% ipython --no-banner

In [1]: import numpy as np

In [2]: np.set_printoptions(precision=2, suppress=True, linewidth=160)

In [3]: M = np.loadtxt("out18.csv", delimiter=",")

In [4]: M
Out[4]: 
array([[ 0.1, -0.1, -0.6, -0.6],
       [-1. , -0.6,  1.3, -0.4],
       [-1.2,  2. , -1.4,  0.2],
       [ 1.1,  0.9,  0.3, -0.2],
       [-0.9,  0. , -0.4, -0.5],
       [-1.1, -0.2, -2.8,  0.5],
       [-2.7, -0.4, -0.1, -0.5],
       [ 1. , -1.3,  0.4, -1.1],
       [-2. , -1.4, -0.5,  1.7],
       [ 0. , -1.1,  0.5,  0.6],
       [-1. ,  0.1,  0.7,  0.4],
       [-1.1,  0.1, -0.3, -1. ],
       [-0.7, -1.3,  0.6,  0.7],
       [-0.3,  2.1, -1.2, -0.1],
       [-2. , -0.6,  0.9, -0.5],
       [-0.4, -0.4,  0.2,  0.3],
       [ 1.2, -0.3,  1.2,  1. ],
       [-0.6,  1.2,  1.3,  0.5],
       [-0.1,  0.6,  1.7,  0.7],
       [ 1.4,  0.6,  0. , -0.9],
       [ 1.7,  0.6,  0.7,  0.8],
       [-1.2,  0.9,  0.1,  0.5],
       [-3.6, -2.7, -2.7,  0.6],
       [ 0.1,  0. ,  0.7,  1.7],
       [-1.1,  2.1, -3.1,  0.6],
       [ 1.5,  0.2, -0.7, -1.3]])

In [5]: labels = M[:, 0] > np.median(M[:, 0])

In [6]: r0 = M[labels].mean(axis=0) - M[~labels].mean(axis=0)

In [7]: round((((M - M.mean(axis=0)) @ r0 > 0) == labels).mean(), 2)
Out[7]: np.float64(0.96)

In [8]: np.argsort(-np.abs(r0).round(6), kind="stable")
Out[8]: array([0, 2, 1, 3])

In [9]: x = np.array([-2, -3, -1, -3])

In [10]: target = M @ x

In [11]: np.linalg.lstsq(M, target)[0]
Out[11]: array([-2., -3., -1., -3.])

In [12]: np.linalg.solve(M.T @ M, M.T @ target)
Out[12]: array([-2., -3., -1., -3.])

In [13]: rng = np.random.default_rng(309846)

In [14]: target = target + 0.02 * rng.normal(size=26)

In [15]: target
Out[15]: 
array([ 2.5 ,  3.74, -2.81, -4.6 ,  3.68,  4.08,  8.19,  4.77,  3.58,  1.  , -0.19,  5.2 ,  2.62, -4.22,  6.38,  0.88, -5.69, -5.2 , -5.38, -1.92, -8.3 ,
       -1.89, 16.25, -5.98, -2.83,  0.98])

In [16]: b, *_ = np.linalg.lstsq(M, target)

In [17]: [round(float(np.linalg.norm(np.linalg.solve(M.T @ M + lam * np.eye(4), M.T @ target))), 2) for lam in (0, 1, 10, 100)]
Out[17]: [4.8, 4.6, 3.47, 1.21]

In [18]: round(np.linalg.norm(target - M @ b), 2)
Out[18]: np.float64(0.09)

In [19]: np.round(M.T @ (target - M @ b), 2) + 0
Out[19]: array([0., 0., 0., 0.])

In [20]: Xc = M - M.mean(axis=1)
Traceback (most recent call last):
  Cell In[20], line 1
    Xc = M - M.mean(axis=1)
ValueError: operands could not be broadcast together with shapes (26,4) (26,) 


In [21]: Xc = M - M.mean(axis=0)

In [22]: Uu, sigma, vt = np.linalg.svd(Xc, full_matrices=False)

In [23]: np.searchsorted(np.cumsum(sigma ** 2) / (sigma ** 2).sum(), 0.9) + 1
Out[23]: np.int64(4)

In [24]: (np.sign(Uu[:, 0]) == np.sign(Uu[0, 0])).astype(int)
Out[24]: array([1, 1, 0, 1, 0, 0, 0, 1, 0, 1, 1, 0, 0, 1, 0, 1, 1, 1, 1, 1, 1, 0, 0, 1, 0, 1])

In [25]: vt[0] * np.sign(vt[0, np.abs(vt[0]).argmax()])
Out[25]: array([ 0.77,  0.25,  0.58, -0.08])

In [26]: np.abs(vt[0]).argmax()
Out[26]: np.int64(0)

In [27]: np.abs(Uu[:, 0]).argmax()
Out[27]: np.int64(22)

In [28]: np.linalg.matrix_rank(Xc)
Out[28]: np.int64(4)

In [29]: np.abs(vt[-1])
Out[29]: array([0.37, 0.21, 0.28, 0.86])

In [30]: sigma
Out[30]: array([7.68, 6.21, 4.39, 3.76])
